% python3 -q
>>> import numpy as np
>>> np.set_printoptions(suppress=True, linewidth=160)
>>> rnd = lambda a: np.round(a, 2) + 0
>>> mat = np.load("x.npy")
>>> rnd(mat)
array([[-0.45,  0.2 , -0.34,  0.21, -0.57, -0.52],
       [ 0.22, -0.04, -0.26, -0.89, -0.12, -0.26],
       [-0.39,  0.13, -0.72, -0.06,  0.42,  0.36],
       [ 0.22,  0.87,  0.07, -0.07, -0.25,  0.34],
       [ 0.73, -0.13, -0.54,  0.38, -0.11, -0.05],
       [-0.11, -0.41, -0.06, -0.09, -0.63,  0.64]])
>>> np.allclose(mat, mat.T)
False
>>> assert mat == mat.T
Traceback (most recent call last):
  File "<python-input-6>", line 1, in <module>
    assert mat == mat.T
           ^^^^^^^^^^^^
ValueError: The truth value of an array with more than one element is ambiguous. Use a.any() or a.all()
>>> rnd(np.abs(np.linalg.eigvals(mat)).max())
np.float64(1.0)
>>> rnd(np.sort(np.abs(np.linalg.eigvals(mat))))
array([1., 1., 1., 1., 1., 1.])
>>> rnd(mat.T @ mat)
array([[1., 0., 0., 0., 0., 0.],
       [0., 1., 0., 0., 0., 0.],
       [0., 0., 1., 0., 0., 0.],
       [0., 0., 0., 1., 0., 0.],
       [0., 0., 0., 0., 1., 0.],
       [0., 0., 0., 0., 0., 1.]])
>>> rnd(np.linalg.svd(mat, compute_uv=False))
array([1., 1., 1., 1., 1., 1.])
>>> rnd(mat @ mat.T)
array([[1., 0., 0., 0., 0., 0.],
       [0., 1., 0., 0., 0., 0.],
       [0., 0., 1., 0., 0., 0.],
       [0., 0., 0., 1., 0., 0.],
       [0., 0., 0., 0., 1., 0.],
       [0., 0., 0., 0., 0., 1.]])
>>> rnd(mat[:, 0] @ mat[:, 3])
np.float64(0.0)
>>> x = np.array([5, -7, 7, -5, 2, -7])
>>> [p for p in range(1, 25) if np.allclose(np.linalg.matrix_power(mat, p), np.eye(6))]
[]
>>> rnd(np.sort(np.abs(np.degrees(np.angle(np.linalg.eigvals(mat))))))
array([  0.  ,  86.01,  86.01, 116.13, 116.13, 180.  ])
>>> rnd(np.abs(np.linalg.eigvals(mat)))
array([1., 1., 1., 1., 1., 1.])
>>> rnd(mat.T @ (mat @ x))
array([ 5., -7.,  7., -5.,  2., -7.])
>>> rnd(np.linalg.det(mat))
np.float64(-1.0)
>>> M = np.load("run0.npy")
>>> M
array([[3., 4., 0., 0., 0.],
       [4., 0., 4., 0., 0.],
       [0., 4., 0., 4., 0.],
       [0., 0., 4., 3., 4.],
       [0., 0., 0., 4., 2.]])
>>> x = np.array([1, 2, 2, 3, 3, 2])
>>> y = mat @ x
>>> b, lr = np.zeros(6), 1 / np.linalg.norm(mat, 2) ** 2
>>> for i in range(15):
...     b -= lr * mat.T @ (mat @ b - y)
...     if i % 5 == 0: print(i, round(np.linalg.norm(mat @ b - y), 2))
... 
0 0.0
5 0.0
10 0.0
>>> rnd(np.linalg.cond(mat))
np.float64(1.0)
>>> evals, V = np.linalg.eigh(M)
>>> x = np.array([-1, 2, 1, 1, -3])
>>> np.abs(M).sum(axis=1).max(), rnd(np.abs(evals).max())
(np.float64(11.0), np.float64(8.41))
>>> x @ M @ x
np.float64(8.0)
>>> x @ M @ x / (x @ x), rnd(evals[0]), rnd(evals[-1])
(np.float64(0.5), np.float64(-6.03), np.float64(8.41))
>>> rnd(V * np.maximum(evals, 0) @ V.T)
array([[ 3.72,  2.67,  0.91, -0.16, -0.13],
       [ 2.67,  2.63,  1.83,  0.78, -0.12],
       [ 0.91,  1.83,  2.49,  2.45,  0.85],
       [-0.16,  0.78,  2.45,  4.4 ,  3.  ],
       [-0.13, -0.12,  0.85,  3.  ,  2.8 ]])
>>> rnd(np.linalg.eigvalsh(M[1:, 1:]))
array([-5.46, -1.07,  3.36,  8.17])
>>> f = np.array([3, 1, -2, 1, 2, 2, 3, -3, 0])
>>> W0 = -3 * np.eye(9) + np.outer(f, f)
>>> W0
array([[ 6.,  3., -6.,  3.,  6.,  6.,  9., -9.,  0.],
       [ 3., -2., -2.,  1.,  2.,  2.,  3., -3.,  0.],
       [-6., -2.,  1., -2., -4., -4., -6.,  6.,  0.],
       [ 3.,  1., -2., -2.,  2.,  2.,  3., -3.,  0.],
       [ 6.,  2., -4.,  2.,  1.,  4.,  6., -6.,  0.],
       [ 6.,  2., -4.,  2.,  4.,  1.,  6., -6.,  0.],
       [ 9.,  3., -6.,  3.,  6.,  6.,  6., -9.,  0.],
       [-9., -3.,  6., -3., -6., -6., -9.,  6.,  0.],
       [ 0.,  0.,  0.,  0.,  0.,  0.,  0.,  0., -3.]])
>>> T = np.stack([W0, 3 * W0, W0[::-1]])
>>> rnd(np.linalg.norm(T, axis=(1, 2)))
array([ 38.94, 116.81,  38.94])
>>> np.linalg.matrix_rank(T)
array([9, 9, 9])
>>> (T @ W0.T).shape
(3, 9, 9)
>>> rnd(np.linalg.norm(W0, 2) / np.linalg.norm(W0))
np.float64(0.98)
>>> rnd(np.abs(np.linalg.svd(W0)[2][-1]))
array([0.  , 0.8 , 0.17, 0.12, 0.24, 0.17, 0.38, 0.31, 0.  ])
>>> np.linalg.cond(W0) > 100
np.False_
>>> gram = W0.T @ W0
>>> np.linalg.matrix_rank(gram)
np.int64(9)
>>> np.allclose(gram, gram.T)
True
>>> (W0 @ W0.T).shape
(9, 9)
>>> F = np.load("out10.npy")
>>> F
array([[0., 0., 0., 0., 0., 0., 4., 0.],
       [0., 0., 0., 0., 0., 0., 4., 3.],
       [0., 0., 0., 0., 0., 0., 4., 8.],
       [0., 0., 0., 0., 0., 0., 0., 1.],
       [0., 0., 0., 0., 0., 0., 8., 0.],
       [0., 0., 0., 0., 0., 0., 0., 2.],
       [4., 4., 4., 0., 8., 0., 0., 0.],
       [0., 3., 8., 1., 0., 2., 0., 0.]])
>>> left, sigma, vt = np.linalg.svd(F)
>>> np.argmax(sigma[:-1] / (sigma[1:] + 1e-6)) + 1
np.int64(4)
>>> rnd(sigma)
array([11.92, 11.92,  6.92,  6.92,  0.  ,  0.  ,  0.  ,  0.  ])
>>> out = left[:, :4] @ np.diag(sigma[:4]) @ vt[:4]
>>> rnd(np.abs(F - out).max())
np.float64(0.0)
>>> np.linalg.matrix_rank(F, rtol=0.05)
np.int64(4)
>>> np.linalg.matrix_rank(out)
np.int64(4)
